In [1]: import numpy as np

In [2]: from numpy import linalg as LA

In [3]: np.set_printoptions(precision=4, suppress=True, linewidth=160)

In [4]: cent = np.sign(np.array([[-9, -8, -9, 6], [-7, -7, -1, -8], [2, -5, -4, -7], [5, -8, 1, 2]]))

In [5]: out = (np.tril(cent, -1) + np.eye(4)) @ (np.triu(cent, 1) + np.eye(4))

In [6]: w = np.array([-1, -1, 1, -2])

In [7]: W0 = np.rint(out * w @ LA.inv(out)) + 0

In [8]: W0
Out[8]: 
array([[-1., -2.,  1., -3.],
       [ 0., -1., -2.,  2.],
       [ 0.,  2.,  0.,  1.],
       [ 0.,  2.,  2., -1.]])

In [9]: w, evecs = LA.eig(W0)

In [10]: W0 @ evecs[:, 0] - w[0] * evecs[:, 0]
Out[10]: array([0., 0., 0., 0.])

In [11]: np.sort(LA.eigvals(LA.inv(W0)))
Out[11]: array([-1. , -1. , -0.5,  1. ])

In [12]: w
Out[12]: array([-1., -1.,  1., -2.])

In [13]: cov = W0.T @ W0

In [14]: (W0 @ W0.T).shape
Out[14]: (4, 4)

In [15]: LA.svd(W0, compute_uv=False) ** 2
Out[15]: array([22.1268, 15.5013,  0.3373,  0.0346])

In [16]: LA.eigvalsh(cov)[::-1]
Out[16]: array([22.1268, 15.5013,  0.3373,  0.0346])

In [17]: np.diag(cov)
Out[17]: array([ 1., 13.,  9., 15.])

In [18]: out = W0 / LA.norm(W0, axis=1, keepdims=True)

In [19]: cov = out @ out.T

In [20]: print(round(float(np.degrees(np.arccos(np.clip(cov[0, 3], -1, 1)))), 4))
85.0627

In [21]: LA.norm(out, axis=1)
Out[21]: array([1., 1., 1., 1.])

In [22]: (cov - 2 * np.eye(4)).round(6).argmax(axis=1)
Out[22]: array([3, 2, 3, 2])

In [23]: mat = np.load("test17.npy")

In [24]: print(mat)
[[-1 -1 -1 -1]
 [-1 -2 -2 -2]
 [-1 -2 -3 -3]
 [-1 -2 -3 -4]]

In [25]: (mat + mat.T) / 2
Out[25]: 
array([[-1., -1., -1., -1.],
       [-1., -2., -2., -2.],
       [-1., -2., -3., -3.],
       [-1., -2., -3., -4.]])

In [26]: (mat - mat.T) / 2
Out[26]: 
array([[0., 0., 0., 0.],
       [0., 0., 0., 0.],
       [0., 0., 0., 0.],
       [0., 0., 0., 0.]])

In [27]: print(LA.matrix_power(mat, 3))
[[ -30  -56  -75  -85]
 [ -56 -105 -141 -160]
 [ -75 -141 -190 -216]
 [ -85 -160 -216 -246]]

In [28]: np.trace(mat)
Out[28]: np.int64(-10)

In [29]: print(mat @ mat)
[[ 4  7  9 10]
 [ 7 13 17 19]
 [ 9 17 23 26]
 [10 19 26 30]]

In [30]: print(np.allclose(mat @ mat.T, mat.T @ mat))
True

In [31]: np.allclose(mat, mat.T)
Out[31]: True

In [32]: m1 = np.load("block12.npy")

In [33]: m1
Out[33]: 
array([[-5.3192,  4.1619, -1.7588, -1.8266],
       [-1.4196, -0.1578, -1.1848,  0.0336],
       [-5.2049,  5.5089, -3.0534, -1.4883],
       [-3.6354,  4.1387, -2.1557, -1.3688],
       [ 4.1131, -0.5587, -2.5337, -3.7457],
       [ 2.8765, -0.4312, -2.4379, -2.2153],
       [-2.3292,  4.2014, -2.6572,  0.1167],
       [-2.8757,  0.1961, -1.7586,  2.3052],
       [-3.2956,  1.1902, -0.9495, -0.3046],
       [-4.3139,  3.3451, -2.294 ,  0.3332],
       [-1.9339,  1.7151, -1.0587,  0.5361],
       [-1.877 ,  2.5867, -0.6145,  2.0782],
       [ 2.745 , -0.3953, -3.9279, -5.4594],
       [-4.1766,  4.4458, -2.4568, -1.3125],
       [-4.4436,  6.1425, -2.4692,  0.2575],
       [-4.7084,  5.0033, -3.3787, -0.2195],
       [-0.0682, -0.9664, -3.0004,  0.334 ],
       [-4.9875,  4.1454, -3.0014, -0.4346],
       [ 3.0694, -1.1532, -1.4487, -3.9365]])

In [34]: x0 = np.array([1, -2, 2, 0])

In [35]: y = m1 @ x0

In [36]: np.round(LA.solve(m1.T @ m1, m1.T @ y), 4) + 0
Out[36]: array([ 1., -2.,  2.,  0.])

In [37]: rng = np.random.default_rng(942)

In [38]: y = y + 0.02 * rng.normal(size=19)

In [39]: y
Out[39]: 
array([-17.2026,  -3.4804, -22.3319, -16.2391,   0.1661,  -1.1342, -16.0419,  -6.8159,  -7.5876, -15.5831,  -7.4815,  -8.2809,  -4.3325, -17.9522, -21.6368,
       -21.4608,  -4.1255, -19.264 ,   2.4928])

In [40]: c, *_ = LA.lstsq(m1, y)

In [41]: np.round(m1.T @ (y - m1 @ c), 4) + 0
Out[41]: array([0., 0., 0., 0.])

In [42]: W1 = np.array([[5, 4, 1, 2], [1, 2, 3, 2], [4, 1, 0, 1], [2, 0, 2, 0]])

In [43]: c = np.array([-2, 2, -2, 1])

In [44]: act = np.maximum(m1 @ W1 + c, 0)

In [45]: LA.matrix_rank(act)
Out[45]: np.int64(4)

In [46]: cent = np.array([[0, -4, -4], [-2, -1, -4], [4, 5, -1], [4, -3, 0]])

In [47]: (act @ cent).round(6).argmax(axis=1)
Out[47]: array([1, 0, 1, 1, 0, 0, 0, 1, 0, 1, 1, 0, 0, 1, 0, 1, 0, 1, 0])

In [48]: W1 @ cent
Out[48]: 
array([[  4, -25, -37],
       [ 16,   3, -15],
       [  2, -20, -20],
       [  8,   2, -10]])

In [49]: cent = m1[[14, 8]].astype(float)

In [50]: for _ in range(6):
    ...:     z = LA.norm(m1[:, None] - cent, axis=-1).argmin(axis=1)
    ...:     cent = np.array([m1[z == j].mean(axis=0) for j in range(2)])
    ...: 

In [51]: z
Out[51]: array([0, 1, 0, 0, 1, 1, 0, 1, 1, 0, 1, 1, 1, 0, 0, 0, 1, 0, 1])

In [52]: print(cent[1] - cent[0])
[ 4.4799 -4.3633  0.6891 -0.3771]

In [53]: np.bincount(z)
Out[53]: array([ 9, 10])

In [54]: cov = np.cov(m1, rowvar=False)

In [55]: np.corrcoef(m1.T)
Out[55]: 
array([[ 1.    , -0.8368, -0.0385, -0.58  ],
       [-0.8368,  1.    , -0.1975,  0.295 ],
       [-0.0385, -0.1975,  1.    ,  0.4262],
       [-0.58  ,  0.295 ,  0.4262,  1.    ]])

In [56]: np.round(np.corrcoef(m1[:, 1], m1[:, 0])[0, 1], 4)
Out[56]: np.float64(-0.8368)

In [57]: np.argwhere(np.triu(np.abs(np.corrcoef(m1.T)) > 0.8, 1))
Out[57]: array([[0, 1]])

In [58]: np.argsort(-m1.std(axis=0).round(6), kind="stable")
Out[58]: array([0, 1, 3, 2])

In [59]: m1.std(axis=0)
Out[59]: array([3.0113, 2.401 , 0.8667, 1.9184])

In [60]: F = np.loadtxt("w.csv", delimiter=",")

In [61]: F
Out[61]: 
array([[ 0.3421, -0.1316, -0.6579,  0.6579],
       [-0.1316,  0.9737, -0.1316,  0.1316],
       [-0.6579, -0.1316,  0.3421,  0.6579],
       [ 0.6579,  0.1316,  0.6579,  0.3421]])

In [62]: w, evecs = LA.eigh(F)

In [63]: x0 = np.array([0, -2, 0, -2])

In [64]: print(round(x0 @ F @ x0, 4))
6.3158

In [65]: round(float(x0 @ F @ x0 / (x0 @ x0)), 4), w[0], w[-1]
Out[65]: (0.7895, np.float64(-1.0), np.float64(1.0))

In [66]: print(np.round(evecs * np.abs(w) @ evecs.T, 4) + 0)
[[1. 0. 0. 0.]
 [0. 1. 0. 0.]
 [0. 0. 1. 0.]
 [0. 0. 0. 1.]]

In [67]: data = np.loadtxt("mat.csv", delimiter=",")

In [68]: data
Out[68]: 
array([[-0.0199,  0.4517, -1.0014],
       [ 0.1216, -0.8673,  1.9858],
       [-0.1733,  0.3722, -0.9777],
       [ 0.0151,  0.007 , -0.0069],
       [-0.1437,  0.4223, -0.9692],
       [-0.2526,  0.8427, -1.9047],
       [ 0.2225, -0.816 ,  1.9864],
       [ 0.2037, -0.7742,  2.0197],
       [ 0.088 , -0.3889,  0.9156],
       [ 0.1494, -0.3963,  1.0042],
       [ 0.2637, -0.8627,  1.9865],
       [-0.1905,  0.4248, -1.0355],
       [ 0.004 ,  0.0478,  0.095 ],
       [ 0.1755, -0.8042,  1.8816],
       [-0.0301,  0.4294, -0.9659],
       [ 0.0308,  0.0409,  0.0087],
       [-0.1514,  0.3556, -1.0407],
       [ 0.0772,  0.0152, -0.0042],
       [-0.1935,  0.9138, -2.0351],
       [ 0.1972, -0.8024,  1.9537],
       [-0.0034,  0.3966, -0.9816],
       [-0.2   ,  0.7663, -2.0156]])

In [69]: out = np.c_[data[:, :2] @ np.array([[2, 2], [2, -3]]), np.array([-1, -1, 2, -2, -2, 3, -1, 3, -1, 3, 3, -1, -3, 2, 2, -2, -2, 2, -2, 3, 1, -2])]

In [70]: out
Out[70]: 
array([[ 0.8636, -1.3949, -1.    ],
       [-1.4914,  2.8451, -1.    ],
       [ 0.3978, -1.4632,  2.    ],
       [ 0.0442,  0.0092, -2.    ],
       [ 0.5572, -1.5543, -2.    ],
       [ 1.1802, -3.0333,  3.    ],
       [-1.187 ,  2.893 , -1.    ],
       [-1.141 ,  2.73  ,  3.    ],
       [-0.6018,  1.3427, -1.    ],
       [-0.4938,  1.4877,  3.    ],
       [-1.198 ,  3.1155,  3.    ],
       [ 0.4686, -1.6554, -1.    ],
       [ 0.1036, -0.1354, -3.    ],
       [-1.2574,  2.7636,  2.    ],
       [ 0.7986, -1.3484,  2.    ],
       [ 0.1434, -0.0611, -2.    ],
       [ 0.4084, -1.3696, -2.    ],
       [ 0.1848,  0.1088,  2.    ],
       [ 1.4406, -3.1284, -2.    ],
       [-1.2104,  2.8016,  3.    ],
       [ 0.7864, -1.1966,  1.    ],
       [ 1.1326, -2.6989, -2.    ]])

In [71]: print(np.round(LA.lstsq(data, out[:, 0])[0], 4) + 0)
[2. 2. 0.]
